$ ipython --no-banner

In [1]: import numpy as np

In [2]: from numpy import linalg as LA

In [3]: np.set_printoptions(precision=4, suppress=True, linewidth=200, legacy="1.25")

In [4]: X = np.array([[0.0, -3.0, 0.0, 0.0, 0.0, 0.0],
   ...:     [-3.0, 2.0, -3.0, 0.0, 0.0, 0.0],
   ...:     [0.0, -3.0, -3.0, -3.0, 0.0, 0.0],
   ...:     [0.0, 0.0, -3.0, -2.0, -3.0, 0.0],
   ...:     [0.0, 0.0, 0.0, -3.0, 3.0, -3.0],
   ...:     [0.0, 0.0, 0.0, 0.0, -3.0, -1.0]])

In [5]: X
Out[5]: 
array([[ 0., -3.,  0.,  0.,  0.,  0.],
       [-3.,  2., -3.,  0.,  0.,  0.],
       [ 0., -3., -3., -3.,  0.,  0.],
       [ 0.,  0., -3., -2., -3.,  0.],
       [ 0.,  0.,  0., -3.,  3., -3.],
       [ 0.,  0.,  0.,  0., -3., -1.]])

In [6]: x = np.array([0, -4, 4, -1, -3, -2])

In [7]: target = X @ x

In [8]: coef, lr = np.zeros(6), 1 / LA.norm(X, 2) ** 2

In [9]: for i in range(12):
   ...:     coef -= lr * X.T @ (X @ coef - target)
   ...:     if i % 2 == 0: print(i, round(LA.norm(X @ coef - target), 4))
   ...: 
0 13.879
2 6.613
4 4.7618
6 3.8163
8 3.1703
10 2.6788

In [10]: coef
Out[10]: array([ 1.9033, -3.5609,  2.654 , -0.2136, -2.4294, -2.0447])

In [11]: W0 = np.loadtxt("a.csv", delimiter=",")

In [12]: W0
Out[12]: 
array([[ 1., -2.,  0.,  0.,  0.,  0.],
       [ 1.,  2.,  0.,  0.,  0.,  0.],
       [-2.,  1.,  0.,  0.,  0.,  0.],
       [ 0.,  0.,  1., -2.,  0.,  0.],
       [ 0.,  0.,  1.,  2.,  0.,  0.],
       [ 0.,  0., -2.,  1.,  0.,  0.],
       [ 0.,  0.,  0.,  0.,  1., -2.],
       [ 0.,  0.,  0.,  0.,  1.,  2.],
       [ 0.,  0.,  0.,  0., -2.,  1.]])

In [13]: B = np.array([[-5, -5], [-1, 1], [-3, -3], [5, 3], [-2, 5], [5, 5]])

In [14]: np.einsum("ij,ij->i", W0, W0)
Out[14]: array([5., 5., 5., 5., 5., 5., 5., 5., 5.])

In [15]: LA.matrix_rank(np.vstack([W0, B.T]))
Out[15]: 6

In [16]: W0 @ B
Out[16]: 
array([[ -3.,  -7.],
       [ -7.,  -3.],
       [  9.,  11.],
       [-13.,  -9.],
       [  7.,   3.],
       [ 11.,   9.],
       [-12.,  -5.],
       [  8.,  15.],
       [  9.,  -5.]])

In [17]: np.vstack([W0, B.T]).shape
Out[17]: (11, 6)

In [18]: np.einsum("ik,kj->ij", W0, B)
Out[18]: 
array([[ -3.,  -7.],
       [ -7.,  -3.],
       [  9.,  11.],
       [-13.,  -9.],
       [  7.,   3.],
       [ 11.,   9.],
       [-12.,  -5.],
       [  8.,  15.],
       [  9.,  -5.]])

In [19]: J = np.load("m.npy")

In [20]: J
Out[20]: 
array([[0, 1, 1, 1, 0, 1, 0, 0, 1, 0],
       [1, 0, 1, 1, 0, 1, 1, 0, 1, 0],
       [1, 1, 0, 1, 0, 0, 0, 0, 0, 0],
       [1, 1, 1, 0, 0, 1, 0, 0, 1, 0],
       [0, 0, 0, 0, 0, 0, 0, 1, 0, 1],
       [1, 1, 0, 1, 0, 0, 1, 0, 0, 0],
       [0, 1, 0, 0, 0, 1, 0, 0, 1, 0],
       [0, 0, 0, 0, 1, 0, 0, 0, 0, 1],
       [1, 1, 0, 1, 0, 0, 1, 0, 0, 0],
       [0, 0, 0, 0, 1, 0, 0, 1, 0, 0]])

In [21]: rng = np.random.default_rng(533014)

In [22]: z = rng.permutation(10)

In [23]: z
Out[23]: array([3, 8, 2, 1, 0, 4, 6, 5, 7, 9])

In [24]: B = J[z][:, z]

In [25]: round(float(LA.det(B)), 4), np.round(LA.det(J[z]), 4)
Out[25]: (0.0, 0.0)

In [26]: np.trace(B)
Out[26]: 0

In [27]: [round(float(x), 4) for x in LA.svd(J, compute_uv=False)[:3]]
Out[27]: [4.4772, 2.4083, 2.0]

In [28]: print(LA.matrix_rank(J, rtol=0.1))
8

In [29]: m1 = np.array([[-5, -1, 5, 2, 3, -3, -4, -1, -1, 5],
    ...:     [-1, 3, -2, 3, 3, 3, 3, -5, 1, -3],
    ...:     [5, 3, 4, 4, -5, -4, -5, 4, -3, 3],
    ...:     [4, -4, -4, -1, 5, 0, -2, 3, -3, 3],
    ...:     [-4, -3, -4, 0, 4, 4, 4, 5, 2, -5],
    ...:     [-4, 5, -4, -4, -3, 3, -3, -2, 5, -1],
    ...:     [1, 1, -1, 3, 5, -5, -2, 1, 3, -5]])

In [30]: m1[5] = m1[6]

In [31]: m1
Out[31]: 
array([[-5, -1,  5,  2,  3, -3, -4, -1, -1,  5],
       [-1,  3, -2,  3,  3,  3,  3, -5,  1, -3],
       [ 5,  3,  4,  4, -5, -4, -5,  4, -3,  3],
       [ 4, -4, -4, -1,  5,  0, -2,  3, -3,  3],
       [-4, -3, -4,  0,  4,  4,  4,  5,  2, -5],
       [ 1,  1, -1,  3,  5, -5, -2,  1,  3, -5],
       [ 1,  1, -1,  3,  5, -5, -2,  1,  3, -5]])

In [32]: LA.cond(m1) > 100
Out[32]: True

In [33]: print(LA.matrix_rank(m1, rtol=0.1))
6

In [34]: rank = LA.matrix_rank(m1)

In [35]: rank
Out[35]: 6

In [36]: N = LA.svd(m1)[2][rank:].T

In [37]: np.allclose(m1 @ N, 0)
Out[37]: True

In [38]: [int(LA.matrix_rank(m1[:, :j + 1])) for j in range(10)]
Out[38]: [1, 2, 3, 4, 5, 6, 6, 6, 6, 6]

In [39]: LA.matrix_rank(m1.T @ m1), LA.matrix_rank(m1 @ m1.T)
Out[39]: (6, 6)

In [40]: print([int(LA.matrix_rank(m1[:i])) for i in range(1, len(m1) + 1)])
[1, 2, 3, 4, 5, 6, 6]

In [41]: B = m1 + rng.integers(-2, 3, (7, 6)) @ rng.integers(-2, 3, (6, 10))

In [42]: B
Out[42]: 
array([[-11,   1,  13,  -1,  -1,   4,  -1,  -8,  -4,   7],
       [ -2,   3,   0,  -7,  10,   0,   4,  -7,   6,   1],
       [  2,  -4,   0,   6,  -2,  -9, -10,   6,  -2,   9],
       [  8,  -4,  -8,  -6,   3,  -1,  -4,  15,  -3,  -5],
       [ -2,  -6,  -6,   8,   5,   2,   3,   3,   3,  -3],
       [  9,   3,  -1,  -5,  12,  -8,  -3,   4,  10,  -7],
       [ -4,   4,  -5,  -1,  12, -12,   1,  -3,   4,   1]])

In [43]: print(B - m1)
[[ -6   2   8  -3  -4   7   3  -7  -3   2]
 [ -1   0   2 -10   7  -3   1  -2   5   4]
 [ -3  -7  -4   2   3  -5  -5   2   1   6]
 [  4   0  -4  -5  -2  -1  -2  12   0  -8]
 [  2  -3  -2   8   1  -2  -1  -2   1   2]
 [  8   2   0  -8   7  -3  -1   3   7  -2]
 [ -5   3  -4  -4   7  -7   3  -4   1   6]]

In [44]: print(LA.matrix_rank(B - m1, tol=1e-8))
6

In [45]: x = np.array([3, -5, 8, -7, 4, 4, 5, -3, 8, -7])

In [46]: m1 @ np.eye(10)[4]
Out[46]: array([ 3.,  3., -5.,  5.,  4.,  5.,  5.])

In [47]: m1 * x
Out[47]: 
array([[-15,   5,  40, -14,  12, -12, -20,   3,  -8, -35],
       [ -3, -15, -16, -21,  12,  12,  15,  15,   8,  21],
       [ 15, -15,  32, -28, -20, -16, -25, -12, -24, -21],
       [ 12,  20, -32,   7,  20,   0, -10,  -9, -24, -21],
       [-12,  15, -32,   0,  16,  16,  20, -15,  16,  35],
       [  3,  -5,  -8, -21,  20, -20, -10,  -3,  24,  35],
       [  3,  -5,  -8, -21,  20, -20, -10,  -3,  24,  35]])

In [48]: (m1 * x).sum(axis=1)
Out[48]: array([ -44,   28, -114,  -37,   59,   15,   15])

In [49]: U, s, vt = LA.svd(m1)

In [50]: vecs = vt[:(s > 1e-8).sum()]

In [51]: x = m1[0] + 2 * m1[1] + rng.integers(2) * np.eye(10)[2]

In [52]: print(x)
[ -7.   5.   1.   8.   9.   3.   2. -11.   1.  -1.]

In [53]: np.round(LA.norm(x - vecs.T @ vecs @ x), 4)
Out[53]: 0.0

In [54]: LA.matrix_rank(np.vstack([m1, x]))
Out[54]: 6

In [55]: K = np.array([[1.0, 0.2, 0.04], [0.2, 1.0, 0.2], [0.04, 0.2, 1.0]])

In [56]: round(float(np.trace(LA.pinv(m1) @ m1)), 4)
Out[56]: 6.0

In [57]: np.unique(m1.round(6), axis=0).shape
Out[57]: (6, 10)

In [58]: F = np.loadtxt("case14.csv", delimiter=",")

In [59]: F
Out[59]: 
array([[-2.137 , -0.3945,  0.62  ,  1.2108, -0.0792, -2.2365, -0.4518,  0.5214],
       [-0.3945, -1.8612,  1.2465, -0.7474,  0.2076, -1.4199, -0.3954, -1.5748],
       [ 0.62  ,  1.2465, -0.8718, -2.3677,  0.2214, -0.7127, -0.7618, -1.1519],
       [ 1.2108, -0.7474, -2.3677, -1.6136,  0.1056, -0.5515,  1.4205,  0.131 ],
       [-0.0792,  0.2076,  0.2214,  0.1056, -3.0378,  0.9423,  0.1023, -1.6772],
       [-2.2365, -1.4199, -0.7127, -0.5515,  0.9423,  2.0111,  1.2569, -0.521 ],
       [-0.4518, -0.3954, -0.7618,  1.4205,  0.1023,  1.2569, -3.0382,  0.4098],
       [ 0.5214, -1.5748, -1.1519,  0.131 , -1.6772, -0.521 ,  0.4098, -0.4514]])

In [60]: [round(float(x), 4) for x in LA.svd(F, compute_uv=False)[:3]]
Out[60]: [5.0, 4.0, 4.0]

In [61]: np.argsort(-LA.norm(F, axis=0).round(6), kind="stable")[:3]
Out[61]: array([5, 6, 4])

In [62]: def softmax(z):
    ...:     e = np.exp(z - z.max(axis=-1, keepdims=True))
    ...:     return e / e.sum(axis=-1, keepdims=True)
    ...: 

In [63]: softmax(F[5])
Out[63]: array([0.0069, 0.0155, 0.0315, 0.037 , 0.1649, 0.4802, 0.2258, 0.0382])

In [64]: print(softmax(F[5] + 5))
[0.0069 0.0155 0.0315 0.037  0.1649 0.4802 0.2258 0.0382]

In [65]: np.round(softmax(10 * F[5]), 4) + 0
Out[65]: array([0.    , 0.    , 0.    , 0.    , 0.    , 0.9994, 0.0005, 0.    ])

In [66]: S = F @ F.T / np.sqrt(8)

In [67]: softmax(S)[5] @ F
Out[67]: array([-2.1486, -1.3946, -0.7086, -0.5432,  0.8855,  1.9181,  1.2034, -0.52  ])

In [68]: mat = np.loadtxt("mat.csv", delimiter=",")

In [69]: mat
Out[69]: 
array([[-0.303 , -0.8901, -0.298 , -0.4639, -0.477 ],
       [ 0.3   ,  0.    ,  1.5   ,  0.3   ,  1.    ],
       [ 0.    , -1.    , -0.2   , -0.5   , -0.6   ],
       [ 0.5   ,  1.3   ,  0.3   , -0.9   , -0.2   ],
       [-1.6   , -1.2   , -0.6   ,  0.4   , -0.8   ],
       [ 1.    , -0.6   ,  0.9   ,  0.    , -0.6   ],
       [-0.4   ,  0.3   , -0.6   , -1.1   , -0.1   ],
       [ 0.3   , -0.6   , -0.4   ,  1.7   ,  1.8   ],
       [-0.3   ,  0.1   ,  0.3   , -1.    , -0.3   ]])

In [70]: B = mat / LA.norm(mat, axis=1, keepdims=True)

In [71]: C2 = B @ B.T

In [72]: (np.abs(C2) > 0.9).astype(int)
Out[72]: 
array([[1, 0, 1, 0, 0, 0, 0, 0, 0],
       [0, 1, 0, 0, 0, 0, 0, 0, 0],
       [1, 0, 1, 0, 0, 0, 0, 0, 0],
       [0, 0, 0, 1, 0, 0, 0, 0, 0],
       [0, 0, 0, 0, 1, 0, 0, 0, 0],
       [0, 0, 0, 0, 0, 1, 0, 0, 0],
       [0, 0, 0, 0, 0, 0, 1, 0, 0],
       [0, 0, 0, 0, 0, 0, 0, 1, 0],
       [0, 0, 0, 0, 0, 0, 0, 0, 1]])

In [73]: np.argwhere(np.triu(np.abs(C2) > 0.95, 1))
Out[73]: array([[0, 2]])

In [74]: U, s, vt = LA.svd(mat, full_matrices=False)

In [75]: np.round(U.T @ U, 4) + 0
Out[75]: 
array([[1., 0., 0., 0., 0.],
       [0., 1., 0., 0., 0.],
       [0., 0., 1., 0., 0.],
       [0., 0., 0., 1., 0.],
       [0., 0., 0., 0., 1.]])

In [76]: print(np.allclose(U * s @ vt, mat))
True

In [77]: np.round(vt @ vt.T, 4) + 0
Out[77]: 
array([[1., 0., 0., 0., 0.],
       [0., 1., 0., 0., 0.],
       [0., 0., 1., 0., 0.],
       [0., 0., 0., 1., 0.],
       [0., 0., 0., 0., 1.]])

In [78]: np.round(U.T @ mat @ vt.T, 4) + 0
Out[78]: 
array([[3.3148, 0.    , 0.    , 0.    , 0.    ],
       [0.    , 3.0361, 0.    , 0.    , 0.    ],
       [0.    , 0.    , 2.0195, 0.    , 0.    ],
       [0.    , 0.    , 0.    , 1.2529, 0.    ],
       [0.    , 0.    , 0.    , 0.    , 1.0302]])
